$ python -q
>>> import numpy as np
>>> np.set_printoptions(precision=3, suppress=True, linewidth=100)
>>> rnd = lambda a: np.round(a, 3) + 0
>>> E = np.loadtxt("block19.csv", delimiter=",")
>>> E
array([[-1., -3., -1.,  1., -3., -3.,  0.,  3.,  0.,  1.,  1.],
       [-3.,  7.,  3., -3.,  9.,  9.,  0., -9.,  0., -3., -3.],
       [-1.,  3., -1., -1.,  3.,  3.,  0., -3.,  0., -1., -1.],
       [ 1., -3., -1., -1., -3., -3.,  0.,  3.,  0.,  1.,  1.],
       [-3.,  9.,  3., -3.,  7.,  9.,  0., -9.,  0., -3., -3.],
       [-3.,  9.,  3., -3.,  9.,  7.,  0., -9.,  0., -3., -3.],
       [ 0.,  0.,  0.,  0.,  0.,  0., -2.,  0.,  0.,  0.,  0.],
       [ 3., -9., -3.,  3., -9., -9.,  0.,  7.,  0.,  3.,  3.],
       [ 0.,  0.,  0.,  0.,  0.,  0.,  0.,  0., -2.,  0.,  0.],
       [ 1., -3., -1.,  1., -3., -3.,  0.,  3.,  0., -1.,  1.],
       [ 1., -3., -1.,  1., -3., -3.,  0.,  3.,  0.,  1., -1.]])
>>> def softmax(z):
...     e = np.exp(z - z.max(axis=-1, keepdims=True))
...     return e / e.sum(axis=-1, keepdims=True)
... 
>>> rnd(softmax(E[4]))
array([0.   , 0.468, 0.001, 0.   , 0.063, 0.468, 0.   , 0.   , 0.   , 0.   , 0.   ])
>>> rnd(softmax(10 * E[4]))
array([0. , 0.5, 0. , 0. , 0. , 0.5, 0. , 0. , 0. , 0. , 0. ])
>>> rnd(softmax(E).sum(axis=1))
array([1., 1., 1., 1., 1., 1., 1., 1., 1., 1., 1.])
>>> S = E @ E.T / np.sqrt(11)
>>> softmax(S).round(6).argmax(axis=1)
array([7, 1, 1, 7, 4, 5, 6, 7, 8, 7, 7])
>>> rnd(softmax(S + np.triu(np.full(S.shape, -np.inf), 1)))
array([[1.   , 0.   , 0.   , 0.   , 0.   , 0.   , 0.   , 0.   , 0.   , 0.   , 0.   ],
       [0.   , 1.   , 0.   , 0.   , 0.   , 0.   , 0.   , 0.   , 0.   , 0.   , 0.   ],
       [0.   , 1.   , 0.   , 0.   , 0.   , 0.   , 0.   , 0.   , 0.   , 0.   , 0.   ],
       [0.23 , 0.   , 0.   , 0.77 , 0.   , 0.   , 0.   , 0.   , 0.   , 0.   , 0.   ],
       [0.   , 0.23 , 0.   , 0.   , 0.77 , 0.   , 0.   , 0.   , 0.   , 0.   , 0.   ],
       [0.   , 0.187, 0.   , 0.   , 0.187, 0.625, 0.   , 0.   , 0.   , 0.   , 0.   ],
       [0.107, 0.107, 0.107, 0.107, 0.107, 0.107, 0.358, 0.   , 0.   , 0.   , 0.   ],
       [0.   , 0.   , 0.   , 0.   , 0.   , 0.   , 0.   , 1.   , 0.   , 0.   , 0.   ],
       [0.088, 0.088, 0.088, 0.088, 0.088, 0.088, 0.088, 0.088, 0.295, 0.   , 0.   ],
       [0.   , 0.   , 0.   , 0.   , 0.   , 0.   , 0.   , 1.   , 0.   , 0.   , 0.   ],
       [0.   , 0.   , 0.   , 0.   , 0.   , 0.   , 0.   , 1.   , 0.   , 0.   , 0.   ]])
>>> vals, V = np.linalg.eigh(E)
>>> x0 = np.array([3, 2, 1, 0, 0, 3, 0, 2, 4, 0, 5])
>>> rnd(V * np.abs(vals) @ V.T)
array([[ 2.902, -2.707, -0.902,  0.902, -2.707, -2.707,  0.   ,  2.707,  0.   ,  0.902,  0.902],
       [-2.707, 10.122,  2.707, -2.707,  8.122,  8.122,  0.   , -8.122,  0.   , -2.707, -2.707],
       [-0.902,  2.707,  2.902, -0.902,  2.707,  2.707,  0.   , -2.707,  0.   , -0.902, -0.902],
       [ 0.902, -2.707, -0.902,  2.902, -2.707, -2.707,  0.   ,  2.707,  0.   ,  0.902,  0.902],
       [-2.707,  8.122,  2.707, -2.707, 10.122,  8.122,  0.   , -8.122,  0.   , -2.707, -2.707],
       [-2.707,  8.122,  2.707, -2.707,  8.122, 10.122,  0.   , -8.122,  0.   , -2.707, -2.707],
       [ 0.   ,  0.   ,  0.   ,  0.   ,  0.   ,  0.   ,  2.   ,  0.   ,  0.   ,  0.   ,  0.   ],
       [ 2.707, -8.122, -2.707,  2.707, -8.122, -8.122,  0.   , 10.122,  0.   ,  2.707,  2.707],
       [ 0.   ,  0.   ,  0.   ,  0.   ,  0.   ,  0.   ,  0.   ,  0.   ,  2.   ,  0.   ,  0.   ],
       [ 0.902, -2.707, -0.902,  0.902, -2.707, -2.707,  0.   ,  2.707,  0.   ,  2.902,  0.902],
       [ 0.902, -2.707, -0.902,  0.902, -2.707, -2.707,  0.   ,  2.707,  0.   ,  0.902,  2.902]])
>>> (np.sign(V[:, -1].round(6)) == np.sign(V[0, -1].round(6))).astype(int)
array([1, 0, 0, 1, 0, 0, 0, 1, 0, 1, 1])
>>> rnd(np.linalg.eigvalsh(E[1:, 1:]))
array([-2., -2., -2., -2., -2., -2., -2., -2., -2., 38.])
>>> x0 = np.array([-2, 3, 1, 0, 2, -3, 1, -2, -3, -1, 1])
>>> h = np.maximum(E @ x0, 0)
>>> h
array([ 0., 39., 13.,  0., 41., 51.,  0.,  0.,  6.,  0.,  0.])
>>> E.T @ h
array([ -406.,  1140.,   380.,  -406.,  1136.,  1116.,     0., -1218.,   -12.,  -406.,  -406.])
>>> rng = np.random.default_rng(520451)
>>> idx = rng.permutation(11)
>>> M2 = E[:, idx] * rng.choice([-1, 1], 11)
>>> M2
array([[ 3.,  1., -3.,  0., -1., -1., -0.,  1.,  1., -3., -3.],
       [-9., -3.,  9.,  0.,  3.,  3., -0.,  3., -3.,  9.,  7.],
       [-3., -1.,  3.,  0.,  1.,  1., -0.,  1.,  1.,  3.,  3.],
       [ 3., -1., -3.,  0., -1., -1., -0., -1.,  1., -3., -3.],
       [-9., -3.,  7.,  0.,  3.,  3., -0.,  3., -3.,  9.,  9.],
       [-9., -3.,  9.,  0.,  3.,  3., -0.,  3., -3.,  7.,  9.],
       [ 0.,  0.,  0., -2., -0., -0., -0., -0., -0.,  0.,  0.],
       [ 7.,  3., -9.,  0., -3., -3., -0., -3.,  3., -9., -9.],
       [ 0.,  0.,  0.,  0., -0., -0.,  2., -0., -0.,  0.,  0.],
       [ 3.,  1., -3.,  0.,  1., -1., -0., -1.,  1., -3., -3.],
       [ 3.,  1., -3.,  0., -1.,  1., -0., -1.,  1., -3., -3.]])
>>> U, _, Vt = np.linalg.svd(E.T @ M2)
>>> rnd(np.linalg.lstsq(E, M2)[0])
array([[ 0.,  0.,  0.,  0.,  0.,  0.,  0., -1.,  0.,  0.,  0.],
       [ 0.,  0.,  0.,  0.,  0.,  0.,  0.,  0.,  0.,  0.,  1.],
       [ 0.,  0.,  0.,  0.,  0.,  0.,  0.,  0., -1.,  0.,  0.],
       [ 0.,  1.,  0.,  0.,  0.,  0.,  0.,  0.,  0.,  0.,  0.],
       [ 0.,  0.,  1.,  0.,  0.,  0.,  0.,  0.,  0.,  0.,  0.],
       [ 0.,  0.,  0.,  0.,  0.,  0.,  0.,  0.,  0.,  1.,  0.],
       [ 0.,  0.,  0.,  1.,  0.,  0.,  0.,  0.,  0.,  0.,  0.],
       [ 1.,  0.,  0.,  0.,  0.,  0.,  0.,  0.,  0.,  0.,  0.],
       [ 0.,  0.,  0.,  0.,  0.,  0., -1.,  0.,  0.,  0.,  0.],
       [ 0.,  0.,  0.,  0., -1.,  0.,  0.,  0.,  0.,  0.,  0.],
       [ 0.,  0.,  0.,  0.,  0., -1.,  0.,  0.,  0.,  0.,  0.]])
>>> idx
array([ 7,  3,  4,  6,  9, 10,  8,  0,  2,  5,  1])
>>> x0 = np.array([6, 3, 0, 0, 7, 7, 9, 0, 0, 1, 8])
>>> y = E @ x0
>>> y
array([ -48.,  102.,   36.,  -36.,   94.,   94.,  -18., -108.,    0.,  -38.,  -52.])
>>> rnd(np.linalg.solve(E, y + E[:, 8]))
array([6., 3., 0., 0., 7., 7., 9., 0., 1., 1., 8.])
>>> rnd(np.linalg.solve(E.T, E[10]))
array([0., 0., 0., 0., 0., 0., 0., 0., 0., 0., 1.])
>>> rnd(np.linalg.solve(E, y))
array([6., 3., 0., 0., 7., 7., 9., 0., 0., 1., 8.])
>>> m1 = np.minimum.outer(np.arange(1, 11), np.arange(1, 11)) * 5
>>> m1
array([[ 5,  5,  5,  5,  5,  5,  5,  5,  5,  5],
       [ 5, 10, 10, 10, 10, 10, 10, 10, 10, 10],
       [ 5, 10, 15, 15, 15, 15, 15, 15, 15, 15],
       [ 5, 10, 15, 20, 20, 20, 20, 20, 20, 20],
       [ 5, 10, 15, 20, 25, 25, 25, 25, 25, 25],
       [ 5, 10, 15, 20, 25, 30, 30, 30, 30, 30],
       [ 5, 10, 15, 20, 25, 30, 35, 35, 35, 35],
       [ 5, 10, 15, 20, 25, 30, 35, 40, 40, 40],
       [ 5, 10, 15, 20, 25, 30, 35, 40, 45, 45],
       [ 5, 10, 15, 20, 25, 30, 35, 40, 45, 50]])
>>> M2 = m1[0, 0] * m1[1:] - np.outer(m1[1:, 0], m1[0])
>>> M2
array([[  0,  25,  25,  25,  25,  25,  25,  25,  25,  25],
       [  0,  25,  50,  50,  50,  50,  50,  50,  50,  50],
       [  0,  25,  50,  75,  75,  75,  75,  75,  75,  75],
       [  0,  25,  50,  75, 100, 100, 100, 100, 100, 100],
       [  0,  25,  50,  75, 100, 125, 125, 125, 125, 125],
       [  0,  25,  50,  75, 100, 125, 150, 150, 150, 150],
       [  0,  25,  50,  75, 100, 125, 150, 175, 175, 175],
       [  0,  25,  50,  75, 100, 125, 150, 175, 200, 200],
       [  0,  25,  50,  75, 100, 125, 150, 175, 200, 225]])
>>> m1[:, 0] / m1[0, 0]
array([1., 1., 1., 1., 1., 1., 1., 1., 1., 1.])
